$ ipython --no-banner

In [1]: import numpy as np

In [2]: np.set_printoptions(precision=2, suppress=True, linewidth=140)

In [3]: def rnd(a):
   ...:     return np.round(a, 2) + 0
   ...: 

In [4]: E = np.load("run0.npy")

In [5]: E
Out[5]: 
array([[0, 1, 3, 0, 3, 3, 3, 1],
       [0, 0, 1, 1, 0, 0, 3, 2],
       [0, 0, 0, 3, 1, 3, 3, 3],
       [0, 0, 0, 0, 2, 1, 2, 3],
       [0, 0, 0, 0, 0, 0, 3, 0],
       [0, 0, 0, 0, 0, 0, 0, 2],
       [0, 0, 0, 0, 0, 0, 0, 2],
       [0, 0, 0, 0, 0, 0, 0, 0]])

In [6]: # looks like rank 6

In [7]: rk = np.linalg.matrix_rank(E)

In [8]: rk
Out[8]: np.int64(6)

In [9]: N = np.linalg.svd(E)[2][rk:].T

In [10]: rnd(N @ N.T)
Out[10]: 
array([[ 1.  ,  0.  ,  0.  ,  0.  ,  0.  ,  0.  ,  0.  ,  0.  ],
       [ 0.  ,  0.86, -0.18,  0.18,  0.11, -0.21,  0.  ,  0.  ],
       [ 0.  , -0.18,  0.04, -0.04, -0.02,  0.04,  0.  ,  0.  ],
       [ 0.  ,  0.18, -0.04,  0.04,  0.02, -0.04,  0.  ,  0.  ],
       [ 0.  ,  0.11, -0.02,  0.02,  0.01, -0.03,  0.  ,  0.  ],
       [ 0.  , -0.21,  0.04, -0.04, -0.03,  0.05,  0.  ,  0.  ],
       [ 0.  ,  0.  ,  0.  ,  0.  ,  0.  ,  0.  ,  0.  ,  0.  ],
       [ 0.  ,  0.  ,  0.  ,  0.  ,  0.  ,  0.  ,  0.  ,  0.  ]])

In [11]: [int(np.linalg.matrix_rank(E[:, :j + 1])) for j in range(8)]
Out[11]: [0, 1, 2, 3, 4, 4, 5, 6]

In [12]: left, s = np.linalg.svd(E)
---------------------------------------------------------------------------
ValueError                                Traceback (most recent call last)
Cell In[12], line 1
----> 1 left, s = np.linalg.svd(E)

ValueError: too many values to unpack (expected 2)

In [13]: left, s, vt = np.linalg.svd(E, full_matrices=False)

In [14]: np.allclose(left * s @ vt, E)
Out[14]: True

In [15]: rnd(left.T @ left)
Out[15]: 
array([[1., 0., 0., 0., 0., 0., 0., 0.],
       [0., 1., 0., 0., 0., 0., 0., 0.],
       [0., 0., 1., 0., 0., 0., 0., 0.],
       [0., 0., 0., 1., 0., 0., 0., 0.],
       [0., 0., 0., 0., 1., 0., 0., 0.],
       [0., 0., 0., 0., 0., 1., 0., 0.],
       [0., 0., 0., 0., 0., 0., 1., 0.],
       [0., 0., 0., 0., 0., 0., 0., 1.]])

In [16]: vec = np.array([-2, 1, 0, 0, 2, -1, 1, -1])

In [17]: a = np.maximum(E @ vec, 0)

In [18]: np.maximum(E @ (3 * vec), 0)
Out[18]: array([18,  3,  0,  6,  9,  0,  0,  0])

In [19]: np.flatnonzero(a > 1e-9)
Out[19]: array([0, 1, 3, 4])

In [20]: left, s, vt = np.linalg.svd(E)

In [21]: rnd(s)
Out[21]: array([9.44, 4.1 , 3.08, 2.68, 1.48, 0.46, 0.  , 0.  ])

In [22]: out = left[:, :6] @ np.diag(s[:6]) @ vt[:6]

In [23]: rnd(out)
Out[23]: 
array([[0., 1., 3., 0., 3., 3., 3., 1.],
       [0., 0., 1., 1., 0., 0., 3., 2.],
       [0., 0., 0., 3., 1., 3., 3., 3.],
       [0., 0., 0., 0., 2., 1., 2., 3.],
       [0., 0., 0., 0., 0., 0., 3., 0.],
       [0., 0., 0., 0., 0., 0., 0., 2.],
       [0., 0., 0., 0., 0., 0., 0., 2.],
       [0., 0., 0., 0., 0., 0., 0., 0.]])

In [24]: rnd(np.linalg.norm(E - out) / np.linalg.norm(E))
Out[24]: np.float64(0.0)

In [25]: rnd(np.abs(E - out).max())
Out[25]: np.float64(0.0)

In [26]: np.linalg.matrix_rank(E, rtol=0.05)
Out[26]: np.int64(5)

In [27]: A = np.loadtxt("arr.csv", delimiter=",")

In [28]: A
Out[28]: 
array([[ 0.,  0., -9.,  3., -5.,  0.,  7., -7.,  0.,  0.],
       [ 0.,  0., -5.,  2.,  1., -8.,  1.,  0.,  8., -5.],
       [-9., -5.,  0.,  0.,  0.,  0.,  0.,  0.,  0.,  0.],
       [ 3.,  2.,  0.,  0.,  0.,  0.,  0.,  0.,  0.,  0.],
       [-5.,  1.,  0.,  0.,  0.,  0.,  0.,  0.,  0.,  0.],
       [ 0., -8.,  0.,  0.,  0.,  0.,  0.,  0.,  0.,  0.],
       [ 7.,  1.,  0.,  0.,  0.,  0.,  0.,  0.,  0.,  0.],
       [-7.,  0.,  0.,  0.,  0.,  0.,  0.,  0.,  0.,  0.],
       [ 0.,  8.,  0.,  0.,  0.,  0.,  0.,  0.,  0.,  0.],
       [ 0., -5.,  0.,  0.,  0.,  0.,  0.,  0.,  0.,  0.]])

In [29]: left, s, vt = np.linalg.svd(A)

In [30]: evecs = vt[:(s > 1e-8).sum()]

In [31]: rng = np.random.default_rng(20)

In [32]: vec = A[8] + 4 * A[0] + rng.integers(2) * np.eye(10)[5]

In [33]: vec
Out[33]: array([  0.,   8., -36.,  12., -20.,   1.,  28., -28.,   0.,   0.])

In [34]: rnd(np.linalg.norm(vec - evecs.T @ evecs @ vec))
Out[34]: np.float64(0.79)

In [35]: rnd(np.diag(evecs.T @ evecs))
Out[35]: array([1.  , 1.  , 0.42, 0.05, 0.15, 0.37, 0.23, 0.25, 0.37, 0.15])

In [36]: rnd(evecs.T @ evecs)
Out[36]: 
array([[ 1.  ,  0.  ,  0.  ,  0.  ,  0.  ,  0.  ,  0.  ,  0.  ,  0.  ,  0.  ],
       [ 0.  ,  1.  ,  0.  ,  0.  ,  0.  ,  0.  ,  0.  ,  0.  ,  0.  ,  0.  ],
       [ 0.  ,  0.  ,  0.42, -0.15,  0.17,  0.13, -0.28,  0.27, -0.13,  0.08],
       [ 0.  ,  0.  , -0.15,  0.05, -0.05, -0.06,  0.09, -0.09,  0.06, -0.04],
       [ 0.  ,  0.  ,  0.17, -0.05,  0.15, -0.11, -0.17,  0.19,  0.11, -0.07],
       [ 0.  ,  0.  ,  0.13, -0.06, -0.11,  0.37,  0.03, -0.08, -0.37,  0.23],
       [ 0.  ,  0.  , -0.28,  0.09, -0.17,  0.03,  0.23, -0.24, -0.03,  0.02],
       [ 0.  ,  0.  ,  0.27, -0.09,  0.19, -0.08, -0.24,  0.25,  0.08, -0.05],
       [ 0.  ,  0.  , -0.13,  0.06,  0.11, -0.37, -0.03,  0.08,  0.37, -0.23],
       [ 0.  ,  0.  ,  0.08, -0.04, -0.07,  0.23,  0.02, -0.05, -0.23,  0.15]])

In [37]: np.linalg.matrix_rank(np.vstack([A, vec]))
Out[37]: np.int64(5)
